>>> import numpy as np
>>> import numpy.linalg as la
>>> np.set_printoptions(precision=2, suppress=True, linewidth=200, sign=" ")
>>> feats = np.array([[3, 2, 2, 1, 1, -2, -3, -3, -3, 1, -2, 0, 0],
...     [0, -1, 0, 1, 1, 1, -3, -2, -1, -2, -2, -2, -1],
...     [0, 3, 3, 3, -3, -1, 1, -1, -1, 1, 0, -2, -3],
...     [2, 0, -2, 2, 3, 2, 0, 1, 1, 1, 0, -3, 2],
...     [0, 1, -3, -3, 2, 1, 0, -1, 2, 2, 2, 3, 0],
...     [3, -1, 0, -1, -3, 0, 3, -2, 2, 1, 3, 3, 0],
...     [-1, 3, -2, 2, -3, 2, 0, 0, -3, 2, 3, -3, 1],
...     [-2, -2, -2, -2, -1, 1, 0, 3, 0, 2, -1, -3, -2],
...     [-1, 0, 2, 2, -3, -2, 0, 1, -1, -1, -1, 3, 2],
...     [1, -3, 2, 0, 1, 2, -1, -2, 0, 1, -3, -3, -2],
...     [-3, -3, 0, 3, -3, 0, -1, 0, 1, 2, 1, 3, -2],
...     [1, 0, -3, 2, -2, -1, -1, 3, -2, -1, -1, 0, 1]])
>>> feats[-1] = feats[0] + -1 * feats[1]
>>> feats
array([[ 3,  2,  2,  1,  1, -2, -3, -3, -3,  1, -2,  0,  0],
       [ 0, -1,  0,  1,  1,  1, -3, -2, -1, -2, -2, -2, -1],
       [ 0,  3,  3,  3, -3, -1,  1, -1, -1,  1,  0, -2, -3],
       [ 2,  0, -2,  2,  3,  2,  0,  1,  1,  1,  0, -3,  2],
       [ 0,  1, -3, -3,  2,  1,  0, -1,  2,  2,  2,  3,  0],
       [ 3, -1,  0, -1, -3,  0,  3, -2,  2,  1,  3,  3,  0],
       [-1,  3, -2,  2, -3,  2,  0,  0, -3,  2,  3, -3,  1],
       [-2, -2, -2, -2, -1,  1,  0,  3,  0,  2, -1, -3, -2],
       [-1,  0,  2,  2, -3, -2,  0,  1, -1, -1, -1,  3,  2],
       [ 1, -3,  2,  0,  1,  2, -1, -2,  0,  1, -3, -3, -2],
       [-3, -3,  0,  3, -3,  0, -1,  0,  1,  2,  1,  3, -2],
       [ 3,  3,  2,  0,  0, -3,  0, -1, -2,  3,  0,  2,  1]])
>>> np.unique(feats.round(6), axis=0).shape
(12, 13)
>>> np.allclose(feats[:-1].T @ la.lstsq(feats[:-1].T, feats[-1])[0], feats[-1])
True
